$ python -q
>>> import numpy as np
>>> from numpy import linalg as LA
>>> np.set_printoptions(precision=2, suppress=True, linewidth=140)
>>> E = np.loadtxt("test7.csv", delimiter=",")
>>> E
array([[0., 0., 0., 0., 0., 0., 0., 1., 0.],
       [0., 0., 0., 0., 0., 0., 1., 0., 0.],
       [0., 1., 0., 0., 0., 0., 0., 0., 0.],
       [0., 0., 0., 1., 0., 0., 0., 0., 0.],
       [0., 0., 0., 0., 1., 0., 0., 0., 0.],
       [0., 0., 1., 0., 0., 0., 0., 0., 0.],
       [1., 0., 0., 0., 0., 0., 0., 0., 0.],
       [0., 0., 0., 0., 0., 1., 0., 0., 0.],
       [0., 0., 0., 0., 0., 0., 0., 0., 1.]])
>>> rng = np.random.default_rng(566)
>>> idx = rng.permutation(9)
>>> out = E[:, idx] * rng.choice([-1, 1], 9)
>>> out
array([[ 0.,  0., -0., -0.,  0.,  1.,  0., -0.,  0.],
       [ 0.,  0., -0., -0.,  1.,  0.,  0., -0.,  0.],
       [ 0.,  0., -0., -0.,  0.,  0.,  0., -0.,  1.],
       [ 0.,  0., -0., -0.,  0.,  0.,  1., -0.,  0.],
       [ 0.,  0., -0., -0.,  0.,  0.,  0., -1.,  0.],
       [ 1.,  0., -0., -0.,  0.,  0.,  0., -0.,  0.],
       [ 0.,  0., -1., -0.,  0.,  0.,  0., -0.,  0.],
       [ 0.,  0., -0., -1.,  0.,  0.,  0., -0.,  0.],
       [ 0.,  1., -0., -0.,  0.,  0.,  0., -0.,  0.]])
>>> Uu, _, Vt = LA.svd(E.T @ out)
>>> LA.lstsq(E, out)[0]
array([[ 0.,  0., -1.,  0.,  0.,  0.,  0.,  0.,  0.],
       [ 0.,  0.,  0.,  0.,  0.,  0.,  0.,  0.,  1.],
       [ 1.,  0.,  0.,  0.,  0.,  0.,  0.,  0.,  0.],
       [ 0.,  0.,  0.,  0.,  0.,  0.,  1.,  0.,  0.],
       [ 0.,  0.,  0.,  0.,  0.,  0.,  0., -1.,  0.],
       [ 0.,  0.,  0., -1.,  0.,  0.,  0.,  0.,  0.],
       [ 0.,  0.,  0.,  0.,  1.,  0.,  0.,  0.,  0.],
       [ 0.,  0.,  0.,  0.,  0.,  1.,  0.,  0.,  0.],
       [ 0.,  1.,  0.,  0.,  0.,  0.,  0.,  0.,  0.]])
>>> round(float(LA.det(E)), 2)
-1.0
>>> np.sort(LA.eigvals(E).real)
array([-1. , -0.5, -0.5,  0.5,  0.5,  1. ,  1. ,  1. ,  1. ])
>>> E.T @ E
array([[1., 0., 0., 0., 0., 0., 0., 0., 0.],
       [0., 1., 0., 0., 0., 0., 0., 0., 0.],
       [0., 0., 1., 0., 0., 0., 0., 0., 0.],
       [0., 0., 0., 1., 0., 0., 0., 0., 0.],
       [0., 0., 0., 0., 1., 0., 0., 0., 0.],
       [0., 0., 0., 0., 0., 1., 0., 0., 0.],
       [0., 0., 0., 0., 0., 0., 1., 0., 0.],
       [0., 0., 0., 0., 0., 0., 0., 1., 0.],
       [0., 0., 0., 0., 0., 0., 0., 0., 1.]])
>>> LA.norm(E, axis=0)
array([1., 1., 1., 1., 1., 1., 1., 1., 1.])
>>> LA.pinv(E)
array([[0., 0., 0., 0., 0., 0., 1., 0., 0.],
       [0., 0., 1., 0., 0., 0., 0., 0., 0.],
       [0., 0., 0., 0., 0., 1., 0., 0., 0.],
       [0., 0., 0., 1., 0., 0., 0., 0., 0.],
       [0., 0., 0., 0., 1., 0., 0., 0., 0.],
       [0., 0., 0., 0., 0., 0., 0., 1., 0.],
       [0., 1., 0., 0., 0., 0., 0., 0., 0.],
       [1., 0., 0., 0., 0., 0., 0., 0., 0.],
       [0., 0., 0., 0., 0., 0., 0., 0., 1.]])
>>> def softmax(z):
...     e = np.exp(z - z.max(axis=-1, keepdims=True))
...     return e / e.sum(axis=-1, keepdims=True)
... 
>>> softmax(E[6])
array([0.25, 0.09, 0.09, 0.09, 0.09, 0.09, 0.09, 0.09, 0.09])
>>> softmax(E).sum(axis=1)
array([1., 1., 1., 1., 1., 1., 1., 1., 1.])
>>> att = E @ E.T / np.sqrt(9)
>>> softmax(att)[6] @ E
array([0.15, 0.11, 0.11, 0.11, 0.11, 0.11, 0.11, 0.11, 0.11])
>>> softmax(att).round(6).argmax(axis=1)
array([0, 1, 2, 3, 4, 5, 6, 7, 8])
>>> T = np.stack([E, -3 * E, E[::-1]])
>>> LA.matrix_rank(T.reshape(3, -1))
np.int64(2)
>>> LA.matrix_rank(T)
array([9, 9, 9])
>>> LA.det(T)
array([   -1., 19683.,    -1.])
>>> np.einsum("bij,cij->bc", T, T)
array([[  9., -27.,   1.],
       [-27.,  81.,  -3.],
       [  1.,  -3.,   9.]])
>>> LA.norm(T, axis=(1, 2))
array([3., 9., 3.])
>>> W0 = np.load("arr.npy")
>>> W0
array([[90, 81, 54, 51, 36, 18, 15, 15, 75, 27],
       [81, 73, 49, 48, 35, 18, 14, 14, 68, 26],
       [54, 49, 34, 39, 32, 18, 11, 11, 47, 23],
       [51, 48, 39, 73, 75, 48, 19, 19, 53, 51],
       [36, 35, 32, 75, 82, 54, 19, 19, 43, 55],
       [18, 18, 18, 48, 54, 36, 12, 12, 24, 36],
       [15, 14, 11, 19, 19, 12,  5,  5, 15, 13],
       [15, 14, 11, 19, 19, 12,  5,  5, 15, 13],
       [75, 68, 47, 53, 43, 24, 15, 15, 65, 31],
       [27, 26, 23, 51, 55, 36, 13, 13, 31, 37]])
>>> idx = rng.permutation(10)
>>> idx
array([3, 4, 6, 0, 5, 2, 9, 7, 8, 1])
>>> out = W0[idx][:, idx]
>>> np.diag(out)
array([73, 82,  5, 90, 36, 34, 37,  5, 65, 73])
>>> round(LA.det(out), 2), round(LA.det(W0[idx]), 2)
(np.float64(0.0), np.float64(-0.0))
>>> np.round(np.sort(np.abs(LA.eigvals(out))), 2) + 0
array([  0.  ,   0.  ,   0.  ,   0.  ,   0.  ,   0.  ,   0.  ,   0.  , 111.82, 388.18])
>>> np.allclose(out, W0)
False
>>> x0 = np.array([-2, 3, -3, -3, 1, -1, 0, -1, 3, 3])
>>> W0 @ np.eye(10)[8]
array([75., 68., 47., 53., 43., 24., 15., 15., 65., 31.])
>>> np.sign((W0 @ x0).round(6))
array([1, 1, 1, 1, 1, 1, 1, 1, 1, 1])
>>> out = np.array([[-1, -3],
...     [3, 3],
...     [-2, 0],
...     [-2, 2],
...     [0, 1],
...     [0, 0],
...     [-1, 0],
...     [-1, 2],
...     [0, 2],
...     [3, 3]])
>>> LA.matrix_rank(np.vstack([W0, out.T]))
np.int64(4)
>>> np.einsum("ik,kj->ji", W0, out)
array([[ -6,  -6,  -6, -16, -18, -12,  -4,  -4,  -8, -12],
       [372, 349, 280, 509, 518, 330, 133, 133, 381, 353]])
>>> np.einsum("ij->j", W0)
array([462, 426, 318, 476, 450, 276, 128, 128, 436, 312])
>>> J = np.array([[-0.79, 0.06, 3.86, -5.51, 1.96, -4.99],
...     [0.48, -3.62, 1.7, 2.9, -3.7, 4.76],
...     [-0.41, -1.46, 1.3, 2.75, -4.8, 5.63],
...     [-0.8, -0.3, 3.26, -3.06, -0.38, -1.56]])
>>> J
array([[-0.79,  0.06,  3.86, -5.51,  1.96, -4.99],
       [ 0.48, -3.62,  1.7 ,  2.9 , -3.7 ,  4.76],
       [-0.41, -1.46,  1.3 ,  2.75, -4.8 ,  5.63],
       [-0.8 , -0.3 ,  3.26, -3.06, -0.38, -1.56]])
>>> r = LA.matrix_rank(J)
>>> r
np.int64(3)
>>> null = LA.svd(J)[2][r:].T
>>> [int(LA.matrix_rank(J[:i])) for i in range(1, len(J) + 1)]
[1, 2, 3, 3]
>>> np.allclose(J @ null, 0)
True
>>> Uu, sigma, Vt = LA.svd(J)
>>> V = Vt[:(sigma > 1e-8).sum()]
>>> x0 = J[0] + 4 * J[2] + rng.integers(2) * np.eye(6)[2]
>>> x0
array([ -2.43,  -5.78,  10.06,   5.49, -17.24,  17.53])
>>> np.round(LA.norm(x0 - V.T @ V @ x0), 2)
np.float64(0.63)
>>> np.diag(V.T @ V)
array([0.15, 0.8 , 0.6 , 0.47, 0.47, 0.51])
>>> mat = np.load("a.npy")
>>> mat
array([[0, 1, 0, 0, 0, 1, 1, 1, 1],
       [1, 0, 0, 0, 0, 0, 1, 1, 1],
       [0, 0, 0, 0, 1, 0, 0, 0, 0],
       [0, 0, 0, 0, 0, 1, 1, 1, 1],
       [0, 0, 1, 0, 0, 0, 0, 0, 0],
       [1, 0, 0, 1, 0, 0, 1, 0, 1],
       [1, 1, 0, 1, 0, 1, 0, 0, 1],
       [1, 1, 0, 1, 0, 0, 0, 0, 0],
       [1, 1, 0, 1, 0, 1, 1, 0, 0]])
>>> round(LA.det(mat), 2)
np.float64(-2.0)
>>> data = np.loadtxt("data.csv", delimiter=",")
>>> data
array([[  1.,   2.,  -1.,   1.,   2.,   0.,  -1.],
       [  2.,   4.,  -1.,   2.,   0.,   0.,   0.],
       [  2.,   6.,   0.,   0.,   0.,   1.,   0.],
       [  4.,   6.,   2.,  -1.,   2.,   2.,  -1.],
       [  2.,   6.,   3.,  -3.,   3.,   4.,  -3.],
       [  2.,   5.,   5.,  -2.,   1.,   3.,  -5.],
       [  3.,   3.,   6.,  -4.,  -1.,   1.,  -4.],
       [  1.,   3.,   5.,  -5.,   0.,  -1.,  -6.],
       [  0.,   1.,   6.,  -3.,   0.,  -2.,  -8.],
       [ -2.,   3.,   4.,  -2.,  -2.,  -1.,  -7.],
       [ -1.,   1.,   4.,  -3.,  -4.,  -2.,  -8.],
       [  1.,   1.,   4.,  -3.,  -3.,   0., -10.],
       [  0.,   2.,   3.,  -3.,  -5.,  -1., -11.],
       [ -1.,   2.,   4.,  -5.,  -3.,  -2., -10.],
       [ -2.,   3.,   6.,  -4.,  -4.,  -2., -12.],
       [ -3.,   1.,   5.,  -3.,  -2.,  -3., -13.],
       [ -1.,   1.,   3.,  -3.,  -3.,  -4., -12.],
       [  0.,   1.,   1.,  -4.,  -2.,  -3., -11.],
       [  2.,   0.,  -1.,  -5.,  -1.,  -3., -11.],
       [  0.,  -2.,  -3.,  -6.,   0.,  -1., -13.],
       [  1.,  -1.,  -2.,  -5.,  -1.,   1., -12.],
       [  3.,   1.,  -4.,  -4.,   1.,   0., -12.],
       [  3.,  -1.,  -3.,  -2.,   3.,   1., -12.],
       [  2.,  -3.,  -2.,  -4.,   1.,   1., -14.]])
>>> P = data @ LA.solve(data.T @ data, data.T)
>>> np.round(P @ data[:, 5], 2) + 0
array([ 0.,  0.,  1.,  2.,  4.,  3.,  1., -1., -2., -1., -2.,  0., -1., -2., -2., -3., -4., -3., -3., -1.,  1.,  0.,  1.,  1.])
>>> np.allclose(P @ P, P)
True
